In [1]: import numpy as np

In [2]: import numpy.linalg as la

In [3]: np.set_printoptions(suppress=True, linewidth=120)

In [4]: def rnd(a):
   ...:     return np.round(a, 2) + 0
   ...: 

In [5]: J = np.loadtxt("test14.csv", delimiter=",")

In [6]: J
Out[6]: 
array([[0., 0., 0., 1., 0.],
       [0., 0., 0., 0., 0.],
       [0., 0., 0., 0., 0.],
       [0., 0., 0., 0., 2.],
       [0., 0., 2., 0., 0.]])

In [7]: other = np.array([[-4, -5], [0, 0], [-1, 3], [0, -2], [-1, -1]])

In [8]: J @ other
Out[8]: 
array([[ 0., -2.],
       [ 0.,  0.],
       [ 0.,  0.],
       [-2., -2.],
       [-2.,  6.]])

In [9]: other.T @ J.T
Out[9]: 
array([[ 0.,  0.,  0., -2., -2.],
       [-2.,  0.,  0., -2.,  6.]])

In [10]: np.einsum("ij->j", J)
Out[10]: array([0., 0., 2., 1., 2.])

In [11]: rnd(la.svd(J, compute_uv=False))
Out[11]: array([2., 2., 1., 0., 0.])

In [12]: J.T @ J
Out[12]: 
array([[0., 0., 0., 0., 0.],
       [0., 0., 0., 0., 0.],
       [0., 0., 4., 0., 0.],
       [0., 0., 0., 1., 0.],
       [0., 0., 0., 0., 4.]])

In [13]: rnd(la.norm(J, axis=0))
Out[13]: array([0., 0., 2., 1., 2.])

In [14]: J[:, 4] @ J[:, 3]
Out[14]: np.float64(0.0)

In [15]: np.unique(J.round(6), axis=0).shape
Out[15]: (4, 5)

In [16]: la.lstsq(J[:-1].T, J[-1])[2]
Out[16]: np.int32(2)

In [17]: rnd(J @ la.pinv(J) @ J)
Out[17]: 
array([[0., 0., 0., 1., 0.],
       [0., 0., 0., 0., 0.],
       [0., 0., 0., 0., 0.],
       [0., 0., 0., 0., 2.],
       [0., 0., 2., 0., 0.]])

In [18]: np.abs(np.diag(la.qr(J)[1])) > 1e-9
Out[18]: array([False, False,  True, False, False])

In [19]: np.allclose(J[:-1].T @ la.lstsq(J[:-1].T, J[-1])[0], J[-1])
Out[19]: False

In [20]: r0 = np.array([-3, 2])

In [21]: np.correlate(J[2], J[4], "full")
Out[21]: array([0., 0., 0., 0., 0., 0., 0., 0., 0.])

In [22]: np.convolve(J[2], r0)
Out[22]: array([0., 0., 0., 0., 0., 0.])

In [23]: np.cross(J[2, :3], J[4, :3])
Out[23]: array([0., 0., 0.])

In [24]: mat = np.loadtxt("arr.csv", delimiter=",")

In [25]: mat
Out[25]: 
array([[-1.4,  0. , -0.1,  1.8,  1. ,  0.7,  0.5, -0.9,  0.3,  0.5, -1.3],
       [ 0.3, -0.5,  0.3,  0.2,  0.6, -0.7,  0.5, -0.6,  1.1,  0.7, -0.7],
       [ 2.4,  1.6, -1.3, -0.2, -1.7,  0.7, -0.3,  2.5, -0.6,  1.5,  0.7],
       [ 1. ,  3.5, -4.5,  2.5,  2.5, -3. , -1. , -7. ,  3.5, 12.5, -0.5],
       [-1.8, -0.1, -1.4, -0.3, -1.1, -0.8,  0.3, -0.5,  0.3, -0.5, -2.4],
       [ 0.5,  1. ,  1.4, -0.1, -0.7, -0.5,  0.6,  0.9,  0.9, -0.8, -0.7],
       [ 1. ,  0.2,  0.8,  0.9,  0.1,  0. ,  0.1,  0.2,  0.4, -1.9,  0.6],
       [ 0.8,  1.1, -1. ,  1.3,  0.2,  1.4,  0.7,  0.4, -0.2, -0.2,  0.1],
       [-0.1, -1. ,  2.2,  0.5,  0.2,  0.2,  0.5, -1.7, -0.9,  1.1,  0. ],
       [ 1.4, -0.5,  0.4,  0.6,  2.3,  1.7,  0.3,  1.2,  0.3,  1.2,  0. ],
       [ 0.6, -1. , -1.5,  0.1,  0.2,  0.4,  1.1, -1.6, -0.2,  0.3, -0.8],
       [ 1.2, -0.8, -0.5, -1.1, -0.8, -0.6,  1.1,  1.2, -0.4, -2.1,  0.8],
       [-0.7,  0.5, -1.9, -0.2, -0.2, -1. ,  0.3,  1.6,  1.7, -0.8,  0.5],
       [-2.6, -0.2,  0.5,  0.1,  0. ,  0.2, -1.5, -0.5, -0.1,  2.2, -0.5],
       [ 1.9,  0.6, -2.1, -0.8,  0.6, -1.8,  1.1,  0.2, -0.3, -0.6,  0.1],
       [-0.3, -2.2,  0.3, -1. ,  0.1, -0.2,  0.6, -1.1, -2.2,  2.4, -1.5],
       [ 0.6,  1.7, -0.3, -0.7,  0.5,  1.2, -1.4,  1.6,  1.5, -0.9,  0. ],
       [ 0.2,  0.5, -0.6,  0.5,  0.6,  0.7, -0.7, -0.7,  1.8,  0.1, -0.1],
       [-0.7, -0.3,  0.4,  0. ,  1.2, -0.5,  0.4, -1.1, -1.2,  0.1,  1.7],
       [-1.3, -1.1,  0.2, -0.2, -1.3,  1.5,  1. , -0.8, -1.1,  0.2, -0.3],
       [ 0.2, -2.2, -0.4,  0.3, -0.3,  1.2, -0.1, -1. , -0.7, -2. , -0.3],
       [-1.1,  0.7, -0.3, -0.9,  0.6, -1. ,  0.4,  1. , -0.7, -0.2, -0.2],
       [-0.5,  0.2, -1.2,  0.5, -1.3,  0.7, -0.2,  0.4, -0.3,  0.1, -0.2],
       [-0.2,  0.1,  0.2, -0.1,  0.6, -0.1,  0.5, -0.6,  0.3, -0.5,  0.9],
       [ 0.7,  0.8,  0.4,  1.1, -0.5, -0.5,  1.7, -0.7, -0.1,  0.3,  0. ]])

In [26]: Xc = mat - mat.mean(axis=0)

In [27]: V = la.svd(Xc)[2][:1]

In [28]: other = Xc - Xc @ V.T @ V

In [29]: rnd(other.std(axis=0))
Out[29]: array([1.15, 1.01, 1.03, 0.68, 0.83, 0.9 , 0.71, 0.97, 0.95, 0.61, 0.81])

In [30]: la.norm(other, axis=1).round(6).argmax()
Out[30]: np.int64(2)

In [31]: rnd(la.norm(other) / la.norm(Xc))
Out[31]: np.float64(0.66)

In [32]: [round(float(x), 2) for x in la.svd(J, compute_uv=False)[:3]]
Out[32]: [2.0, 2.0, 1.0]

In [33]: la.matrix_rank(J, rtol=0.1)
Out[33]: np.int64(3)

In [34]: la.cond(J) > 100
Out[34]: np.True_

In [35]: np.argsort(-la.norm(J, axis=0).round(6), kind="stable")[:3]
Out[35]: array([2, 4, 3])

In [36]: rnd(la.norm(J, 2) / la.norm(J))
Out[36]: np.float64(0.67)

In [37]: other = np.array([[1, -3, 3, 0, -3, 3, 1],
    ...:     [3, 2, -3, 2, -3, -3, 2],
    ...:     [-3, -1, -3, -2, -3, 1, 1],
    ...:     [3, -2, -2, 3, -3, -3, -3],
    ...:     [-3, 3, 1, 0, 3, -3, -1],
    ...:     [1, 1, -2, 2, 0, 1, -2],
    ...:     [-1, 0, 3, -1, -3, 1, 0]])

In [38]: W0 = np.triu(other, 1)

In [39]: W0
Out[39]: 
array([[ 0, -3,  3,  0, -3,  3,  1],
       [ 0,  0, -3,  2, -3, -3,  2],
       [ 0,  0,  0, -2, -3,  1,  1],
       [ 0,  0,  0,  0, -3, -3, -3],
       [ 0,  0,  0,  0,  0, -3, -1],
       [ 0,  0,  0,  0,  0,  0, -2],
       [ 0,  0,  0,  0,  0,  0,  0]])

In [40]: np.trace(W0)
Out[40]: np.int64(0)

In [41]: la.matrix_power(W0, 4)
Out[41]: 
array([[  0,   0,   0,   0,  54,  27, -45],
       [  0,   0,   0,   0,   0,  54,  72],
       [  0,   0,   0,   0,   0,   0,  36],
       [  0,   0,   0,   0,   0,   0,   0],
       [  0,   0,   0,   0,   0,   0,   0],
       [  0,   0,   0,   0,   0,   0,   0],
       [  0,   0,   0,   0,   0,   0,   0]])

In [42]: np.allclose(W0 @ W0.T, W0.T @ W0)
Out[42]: False

In [43]: np.allclose(W0, W0.T)
Out[43]: False

In [44]: rnd(np.sort(np.abs(la.eigvals(W0))))
Out[44]: array([0., 0., 0., 0., 0., 0., 0.])

In [45]: rank = la.matrix_rank(W0)

In [46]: rank
Out[46]: np.int64(6)

In [47]: null = la.svd(W0)[2][rank:].T

In [48]: W0 @ null
Out[48]: 
array([[0.],
       [0.],
       [0.],
       [0.],
       [0.],
       [0.],
       [0.]])

In [49]: np.allclose(W0 @ null, 0)
Out[49]: True

In [50]: la.matrix_rank(W0.T @ W0), la.matrix_rank(W0 @ W0.T)
Out[50]: (np.int64(6), np.int64(6))

In [51]: [int(la.matrix_rank(np.delete(W0, i, axis=0))) for i in range(7)]
Out[51]: [5, 5, 5, 5, 5, 5, 6]

In [52]: [int(la.matrix_rank(W0[:, :j + 1])) for j in range(7)]
Out[52]: [0, 1, 2, 3, 4, 5, 6]

In [53]: other = np.array([[8, 9, 0],
    ...:     [4, 4, 4],
    ...:     [1, 5, 7],
    ...:     [5, 0, 5],
    ...:     [5, 2, 0],
    ...:     [5, 0, 8],
    ...:     [1, 0, 7]])

In [54]: la.matrix_rank(np.vstack([W0, other.T]))
Out[54]: np.int64(7)

In [55]: np.einsum("ik,kj->ji", W0, other)
Out[55]: 
array([[ -8, -21, -19, -33, -16,  -2,   0],
       [ -3, -21,  -6,  -6,   0,   0,   0],
       [ 40, -21,   5, -45, -31, -14,   0]])

In [56]: np.einsum("ij,ij->i", W0, W0)
Out[56]: array([37, 35, 15, 27, 10,  4,  0])

In [57]: la.matrix_rank(W0 @ other)
Out[57]: np.int64(3)

In [58]: np.prod(np.diag(W0)), rnd(la.det(W0))
Out[58]: (np.int64(0), np.float64(0.0))

In [59]: rnd(np.sort(la.eigvals(W0)))
Out[59]: array([0., 0., 0., 0., 0., 0., 0.])

In [60]: E = np.loadtxt("block6.csv", delimiter=",")

In [61]: rnd(E)
Out[61]: 
array([[ 1.07,  0.14, -1.01, -1.35,  0.43,  1.  ,  0.1 ],
       [ 0.14, -0.53,  1.56, -0.13, -0.89, -0.66, -0.8 ],
       [-1.01,  1.56, -0.24,  0.27,  0.91,  0.01, -0.61],
       [-1.35, -0.13,  0.27, -2.2 ,  0.52, -1.13, -0.38],
       [ 0.43, -0.89,  0.91,  0.52,  0.31, -0.46, -0.35],
       [ 1.  , -0.66,  0.01, -1.13, -0.46,  0.26,  0.47],
       [ 0.1 , -0.8 , -0.61, -0.38, -0.35,  0.47, -1.66]])

In [62]: w1 = np.array([[0, 0, 0],
    ...:     [2, -2, 0],
    ...:     [1, -2, 2],
    ...:     [1, 1, 0],
    ...:     [0, 1, -2],
    ...:     [-1, 1, 2],
    ...:     [-2, -1, 0]])

In [63]: b = np.array([2, -1, -3])

In [64]: H = np.maximum(E @ w1 + b, 0)

In [65]: la.matrix_rank(H)
Out[65]: np.int64(3)

In [66]: (H > 0).astype(int)
Out[66]: 
array([[0, 1, 0],
       [1, 0, 1],
       [1, 0, 0],
       [1, 0, 0],
       [1, 0, 0],
       [0, 0, 0],
       [1, 1, 0]])

In [67]: basis = np.array([[0, -3], [-1, -2], [-3, -1]])

In [68]: rnd(H @ basis)
Out[68]: 
array([[ -0.72,  -1.44],
       [ -1.74, -14.44],
       [  0.  , -19.06],
       [  0.  ,  -5.11],
       [  0.  ,  -8.42],
       [  0.  ,   0.  ],
       [ -3.21, -13.27]])

In [69]: F = np.load("data.npy")

In [70]: F
Out[70]: 
array([[  2.45,  -6.18,  -6.51,   1.04,   0.47,   4.31,  -7.9 ,   2.53,  -4.17,   5.42,   4.55,  -3.62],
       [-10.51,  -9.73,  -4.63,  -3.44,   0.75,  10.18,   3.55,   1.52,   2.68,  -2.85,   6.65,  -4.64],
       [  3.29,  -6.2 ,  -4.45,  -0.14,   3.47,   4.19, -10.48,   3.73,  -4.84,   6.23,   4.3 ,  -4.22],
       [  2.84,  -5.16,  -6.25,   0.31,   3.87,   5.15,  -7.28,   3.87,  -4.96,   5.12,   5.04,  -5.65],
       [-10.72, -10.05,  -3.31,  -2.94,   2.37,  12.48,   3.38,   0.46,   4.59,  -1.2 ,   6.99,  -5.1 ],
       [  1.33,  -5.25,  -4.58,  -0.66,   2.31,   4.68,  -8.97,   1.5 ,  -6.28,   7.74,   5.25,  -3.27],
       [-10.46,  -9.88,  -5.19,  -3.16,   3.49,  11.72,   1.08,   0.21,   5.55,  -3.22,   5.99,  -5.74],
       [  4.  ,  -6.4 ,  -6.09,   1.26,   1.27,   4.25,  -8.43,   3.73,  -5.55,   5.39,   5.99,  -3.45],
       [-12.35,  -7.68,  -4.51,  -3.82,   1.31,  12.27,   2.54,   1.94,   3.93,  -3.26,   6.61,  -3.72],
       [-12.12,  -9.1 ,  -6.06,  -2.07,  -0.28,  11.78,   2.11,   0.39,   4.56,  -5.18,   4.78,  -4.11],
       [-10.61,  -9.25,  -3.96,  -5.02,   1.37,  10.35,   4.05,  -0.57,   1.74,  -3.17,   5.59,  -6.02],
       [-10.89, -11.29,  -4.66,  -4.15,   1.42,  11.53,   2.66,   0.59,   3.83,  -4.63,   6.36,  -2.71],
       [-10.05, -10.42,  -3.83,  -0.77,   0.32,  10.81,   2.5 ,   1.39,   4.68,  -1.62,   5.7 ,  -3.41],
       [-11.95,  -9.67,  -4.1 ,  -2.65,   0.22,  11.29,   1.94,   1.28,   4.46,  -4.32,   5.88,  -3.22],
       [  3.66,  -7.74,  -5.96,   2.03,   2.25,   5.21,  -8.73,   2.03,  -5.69,   6.12,   2.46,  -5.44],
       [-10.52,  -9.62,  -4.64,  -3.72,   3.19,  12.02,   3.14,   1.49,   3.64,  -1.93,   3.19,  -4.55],
       [-11.36,  -9.96,  -5.37,  -2.67,   2.07,  10.67,   4.04,  -0.71,   4.66,  -1.99,   6.39,  -5.56],
       [  2.92,  -5.58,  -5.01,   0.42,   3.38,   5.21,  -9.19,   3.13,  -6.11,   7.08,   5.2 ,  -4.42],
       [-11.34,  -8.63,  -5.78,  -4.49,   2.5 ,  10.13,   1.41,   1.06,   4.21,  -2.36,   7.52,  -5.58],
       [  1.83,  -5.76,  -3.8 ,   0.56,   2.62,   2.26,  -7.96,   3.2 ,  -4.12,   7.86,   2.88,  -4.26],
       [-13.33, -10.9 ,  -6.53,  -4.28,   2.92,  11.04,   1.49,   3.1 ,   2.49,  -2.14,   7.2 ,  -4.82],
       [-11.06,  -9.34,  -7.46,  -3.19,   1.38,  10.07,   1.24,   3.63,   1.61,  -1.02,   7.55,  -3.91],
       [-13.19,  -9.79,  -7.35,  -2.9 ,   1.32,  13.48,   2.84,   1.34,   3.76,  -5.37,   5.97,  -4.55],
       [  2.02,  -7.48,  -3.64,   1.61,   2.71,   4.06,  -8.53,   1.08,  -4.54,   8.28,   2.96,  -3.  ],
       [  2.4 ,  -6.12,  -3.98,   0.63,   3.27,   5.39,  -8.23,   2.56,  -4.49,   5.27,   5.15,  -3.92],
       [  1.94,  -6.14,  -5.12,   2.  ,   2.29,   4.89,  -8.54,   4.24,  -6.56,   5.8 ,   5.44,  -5.29],
       [  4.86,  -6.33,  -6.5 ,   1.57,   2.54,   3.21,  -6.73,   5.24,  -3.38,   5.37,   3.06,  -2.62],
       [-11.96,  -9.87,  -5.32,  -2.23,   2.01,  12.37,   3.02,   0.47,   2.62,  -2.31,   5.84,  -4.26],
       [ -9.72,  -9.24,  -6.56,  -3.24,   0.78,  11.06,   1.31,   2.28,   3.58,  -2.75,   6.6 ,  -5.32],
       [-10.56,  -9.08,  -7.39,  -2.15,   1.83,  10.47,   2.41,   1.88,   4.91,  -3.87,   6.41,  -6.13],
       [-11.4 ,  -8.17,  -5.06,  -2.35,   3.33,  13.8 ,   0.57,  -1.13,   5.17,  -2.98,   6.19,  -3.6 ],
       [  2.75,  -4.86,  -4.82,   1.4 ,   1.39,   2.96,  -6.77,   4.57,  -4.98,   6.39,   4.34,  -3.8 ],
       [-10.45,  -7.86,  -3.99,  -2.26,   1.65,   9.19,   2.52,   0.24,   1.97,  -3.01,   6.51,  -5.77],
       [-12.03, -11.23,  -6.69,  -0.44,  -0.11,  12.06,   1.82,   1.72,   5.21,  -2.2 ,   6.78,  -5.98],
       [  4.03,  -7.54,  -6.61,   1.39,   3.83,   4.63,  -7.93,   4.11,  -6.73,   6.06,   3.23,  -4.95],
       [  3.22,  -5.98,  -6.18,   0.48,   4.36,   4.38,  -9.83,   4.37,  -6.79,   7.55,   3.47,  -6.15],
       [-11.2 , -10.05,  -6.28,  -3.33,   1.85,  12.06,   2.47,   0.09,   4.37,  -3.72,   7.6 ,  -5.32],
       [  2.5 ,  -6.08,  -6.89,  -0.17,   2.55,   6.33,  -7.72,   2.71,  -5.24,   4.85,   4.29,  -3.94],
       [  3.89,  -5.4 ,  -7.71,   0.14,   2.67,   4.1 ,  -6.45,   3.11,  -4.41,   6.54,   2.89,  -4.43],
       [-11.17, -10.3 ,  -5.2 ,  -2.64,   2.14,  11.11,   2.49,   2.13,   3.16,  -3.46,   6.55,  -5.89],
       [  3.56,  -5.56,  -2.75,   0.74,   1.88,   6.01,  -7.47,   1.06,  -6.46,   5.04,   5.73,  -4.49],
       [  1.25,  -6.25,  -5.35,   2.07,   2.15,   4.97,  -7.73,   3.17,  -6.51,   5.8 ,   4.94,  -3.07],
       [-11.57, -10.54,  -5.85,  -1.87,   2.53,  12.58,   1.09,   1.  ,   1.46,  -2.6 ,   7.79,  -3.97],
       [  2.84,  -6.76,  -6.49,   0.61,   2.99,   5.72,  -7.35,   2.93,  -4.18,   4.41,   3.88,  -4.96],
       [-11.51, -10.11,  -4.59,  -4.09,   2.39,  10.62,   3.03,   3.32,   3.32,  -2.36,   7.32,  -3.71],
       [  3.64,  -6.54,  -5.16,   1.03,   4.24,   3.28,  -8.62,   2.57,  -6.11,   6.54,   3.79,  -3.42],
       [-12.46, -10.01,  -6.16,  -4.25,   1.11,  10.61,   3.86,   0.6 ,   4.08,  -1.64,   6.73,  -4.32],
       [-11.06, -10.21,  -4.62,  -3.53,   1.87,  11.9 ,   1.44,   1.08,   3.73,  -3.16,   6.81,  -4.59],
       [  2.27,  -6.29,  -4.59,   1.53,   1.75,   4.65,  -7.25,   4.01,  -5.91,   5.41,   4.94,  -4.31],
       [-10.2 , -10.22,  -4.59,  -2.7 ,  -0.99,  11.55,   3.05,   0.03,   3.13,  -2.56,   6.71,  -5.37],
       [  3.66,  -7.27,  -3.07,   0.04,   2.91,   5.5 ,  -9.03,   3.9 ,  -6.69,   5.26,   4.43,  -3.91]])

In [71]: P = F @ la.solve(F.T @ F, F.T)

In [72]: rnd(np.diag(P))
Out[72]: 
array([0.2 , 0.12, 0.25, 0.2 , 0.32, 0.32, 0.25, 0.21, 0.27, 0.28, 0.37, 0.34, 0.26, 0.18, 0.26, 0.41, 0.23, 0.11,
       0.23, 0.28, 0.25, 0.24, 0.23, 0.35, 0.11, 0.2 , 0.36, 0.18, 0.14, 0.22, 0.44, 0.16, 0.23, 0.31, 0.21, 0.23,
       0.14, 0.18, 0.3 , 0.13, 0.32, 0.21, 0.25, 0.11, 0.23, 0.22, 0.21, 0.08, 0.12, 0.27, 0.28])

In [73]: rnd(P @ F[:, 8])
Out[73]: 
array([-4.17,  2.68, -4.84, -4.96,  4.59, -6.28,  5.55, -5.55,  3.93,  4.56,  1.74,  3.83,  4.68,  4.46, -5.69,  3.64,
        4.66, -6.11,  4.21, -4.12,  2.49,  1.61,  3.76, -4.54, -4.49, -6.56, -3.38,  2.62,  3.58,  4.91,  5.17, -4.98,
        1.97,  5.21, -6.73, -6.79,  4.37, -5.24, -4.41,  3.16, -6.46, -6.51,  1.46, -4.18,  3.32, -6.11,  4.08,  3.73,
       -5.91,  3.13, -6.69])

In [74]: rnd(la.eigvalsh(P))
Out[74]: 
array([0., 0., 0., 0., 0., 0., 0., 0., 0., 0., 0., 0., 0., 0., 0., 0., 0., 0., 0., 0., 0., 0., 0., 0., 0., 0., 0., 0.,
       0., 0., 0., 0., 0., 0., 0., 0., 0., 0., 0., 1., 1., 1., 1., 1., 1., 1., 1., 1., 1., 1., 1.])
